% python3 -q
>>> import numpy as np
>>> from numpy import linalg as LA
>>> np.set_printoptions(suppress=True, linewidth=200)
>>> def rd(a):
...     return np.round(a, 3) + 0
... 
>>> J = np.load("w.npy")
>>> J
array([[1.   , 0.9  , 0.81 , 0.729, 0.656, 0.59 , 0.531],
       [0.9  , 1.   , 0.9  , 0.81 , 0.729, 0.656, 0.59 ],
       [0.81 , 0.9  , 1.   , 0.9  , 0.81 , 0.729, 0.656],
       [0.729, 0.81 , 0.9  , 1.   , 0.9  , 0.81 , 0.729],
       [0.656, 0.729, 0.81 , 0.9  , 1.   , 0.9  , 0.81 ],
       [0.59 , 0.656, 0.729, 0.81 , 0.9  , 1.   , 0.9  ],
       [0.531, 0.59 , 0.656, 0.729, 0.81 , 0.9  , 1.   ]])
>>> w1 = np.array([[0, 2, 3],
...     [2, 3, 0],
...     [3, 0, 3],
...     [3, 2, 1],
...     [3, 0, 3],
...     [3, 3, 2],
...     [3, 1, 0]])
>>> c = np.array([1, 3, 2])
>>> act = np.maximum(J @ w1 + c, 0)
>>> LA.matrix_rank(act)
np.int64(3)
>>> Z = np.array([[-1, 2, 0], [-2, -3, 5], [-3, 1, -4]])
>>> w1 @ Z
array([[-13,  -3,  -2],
       [ -8,  -5,  15],
       [-12,   9, -12],
       [-10,   1,   6],
       [-12,   9, -12],
       [-15,  -1,   7],
       [ -5,   3,   5]])
>>> A = np.loadtxt("m.csv", delimiter=",")
>>> rd(A)
array([[-0.285,  2.359,  1.364, -0.798,  3.104, -0.195, -0.219, -0.087, -1.537,  2.153, -0.362],
       [ 0.285, -3.855,  0.346,  0.491,  1.419,  1.376, -0.914,  0.469, -0.911,  1.737,  0.943],
       [ 1.566, -0.046, -1.692,  1.009,  2.993,  0.274,  1.03 ,  0.363,  2.711, -0.667, -0.802],
       [-1.139, -0.608, -1.559, -2.097, -0.454, -1.61 , -1.677, -0.374,  2.029,  2.301, -1.162],
       [-2.136, -0.579, -1.421, -0.396,  1.092, -0.702,  1.859, -2.874, -0.491, -0.472,  2.015],
       [ 1.424, -0.896, -0.813, -0.814,  1.093, -2.897, -1.533,  0.178, -2.042, -2.13 , -0.41 ],
       [ 1.566,  0.595,  1.322,  0.535,  0.062,  0.394, -2.655, -3.017,  1.361, -0.328,  1.374],
       [ 1.851, -0.695,  0.094,  1.048, -0.944, -0.687,  1.731, -2.372, -1.012,  1.562, -2.555],
       [-0.854, -0.189, -0.67 , -1.696,  0.492,  3.003, -0.878, -1.197, -0.787, -1.66 , -2.464],
       [ 2.421, -0.284,  0.618, -3.666, -0.34 ,  0.562,  1.725,  0.123,  0.398,  0.103,  1.284],
       [ 1.424,  1.454, -3.53 ,  0.437, -0.741,  1.246, -0.803,  0.175, -1.508,  1.238,  1.273]])
>>> r0, g = A[0], A[9]
>>> r0 @ r0
np.float64(25.0)
>>> rd(r0 @ g)
np.float64(0.0)
>>> p = (r0 @ g) / (r0 @ r0) * r0
>>> LA.matrix_rank(np.outer(r0, g))
np.int64(1)
>>> (g - p) @ r0
np.float64(0.0)
>>> w1 = np.array([[0, 2, 5, 4],
...     [4, 2, 0, 0],
...     [2, 0, 3, 2],
...     [3, 1, 5, 0],
...     [4, 5, 5, 1],
...     [5, 2, 1, 2],
...     [3, 5, 2, 1],
...     [2, 1, 0, 3],
...     [2, 3, 1, 3],
...     [3, 4, 2, 3],
...     [2, 2, 1, 0]])
>>> c = np.array([3, 9, 3, 8])
>>> act = np.maximum(A @ w1 + c, 0)
>>> (act > 0).astype(int)
array([[1, 1, 1, 1],
       [1, 1, 1, 1],
       [1, 1, 1, 1],
       [0, 1, 0, 1],
       [0, 1, 0, 0],
       [0, 0, 0, 0],
       [1, 1, 1, 1],
       [0, 1, 1, 1],
       [0, 0, 0, 0],
       [1, 1, 1, 1],
       [1, 1, 0, 1]])
>>> Z = np.array([[-3, 2], [2, 0], [3, 0], [-1, -5]])
>>> (act @ Z).round(6).argmax(axis=1)
array([0, 0, 0, 0, 0, 0, 0, 0, 0, 0, 0])
